% python3 -q
>>> import numpy as np
>>> import numpy.linalg as la
>>> np.set_printoptions(suppress=True, linewidth=120)
>>> m1 = np.loadtxt("case6.csv", delimiter=",")
>>> m1
array([[  0.,   0.,  -8.,  10.,   4.,   4.,  -2.,   4.,   0.,  -2.,  -6.,   6.,  -8.],
       [ -1.,   0.,   4.,   0.,  -5.,  -1.,   2.,  -1.,  -2.,  -5.,  -5.,   5.,  -5.],
       [  3.,   0., -20.,  10.,  19.,   7.,  -8.,   7.,   6.,  13.,   9.,  -9.,   7.],
       [ -3.,   0.,  20., -10., -19.,  -7.,   8.,  -7.,  -6., -13.,  -9.,   9.,  -7.],
       [  0.,   0.,  -8.,  10.,   4.,   4.,  -2.,   4.,   0.,  -2.,  -6.,   6.,  -8.],
       [  3.,   0.,  -8.,  -5.,  13.,   1.,  -5.,   1.,   6.,  16.,  18., -18.,  19.],
       [ -1.,   0.,  -4.,  10.,  -1.,   3.,   0.,   3.,  -2.,  -7., -11.,  11., -13.],
       [ -2.,   0.,  -4.,  15.,  -4.,   4.,   1.,   4.,  -4., -13., -19.,  19., -22.],
       [  3.,   0.,   0., -15.,   9.,  -3.,  -3.,  -3.,   6.,  18.,  24., -24.,  27.]])
>>> r0, r1 = m1[3], m1[5]
>>> r0 @ r0
np.float64(1448.0)
>>> p = (r0 @ r1) / (r0 @ r0) * r0
>>> round(float(la.norm(r0 + r1) ** 2 + la.norm(r0 - r1) ** 2), 1)
6086.0
>>> p.round(1)
array([  2.3,  -0. , -15.5,   7.7,  14.7,   5.4,  -6.2,   5.4,   4.6,  10.1,   7. ,  -7. ,   5.4])
>>> np.round(r1 - p, 1)
array([  0.7,   0. ,   7.5, -12.7,  -1.7,  -4.4,   1.2,  -4.4,   1.4,   5.9,  11. , -11. ,  13.6])
>>> round(float((r1 - p) @ r0), 1)
-0.0
>>> [round(float(x), 1) for x in la.svd(m1, compute_uv=False)[:3]]
[86.6, 52.3, 0.0]
>>> np.round(la.norm(m1, 2) / la.norm(m1), 1)
np.float64(0.9)
>>> la.cond(m1) > 100
np.True_
>>> la.matrix_rank(m1, rtol=0.1)
np.int64(2)
>>> round(float(np.trace(la.pinv(m1) @ m1)), 1)
2.0
>>> la.lstsq(m1[:-1].T, m1[-1])[2]
np.int32(2)
>>> np.allclose(m1[:-1].T @ la.lstsq(m1[:-1].T, m1[-1])[0], m1[-1])
True
>>> np.unique(m1.round(6), axis=0).shape
(8, 13)
>>> A2 = m1 / np.sqrt((m1 ** 2).mean(axis=1, keepdims=True))
>>> np.round(la.norm(A2, axis=1), 1)
array([3.6, 3.6, 3.6, 3.6, 3.6, 3.6, 3.6, 3.6, 3.6])
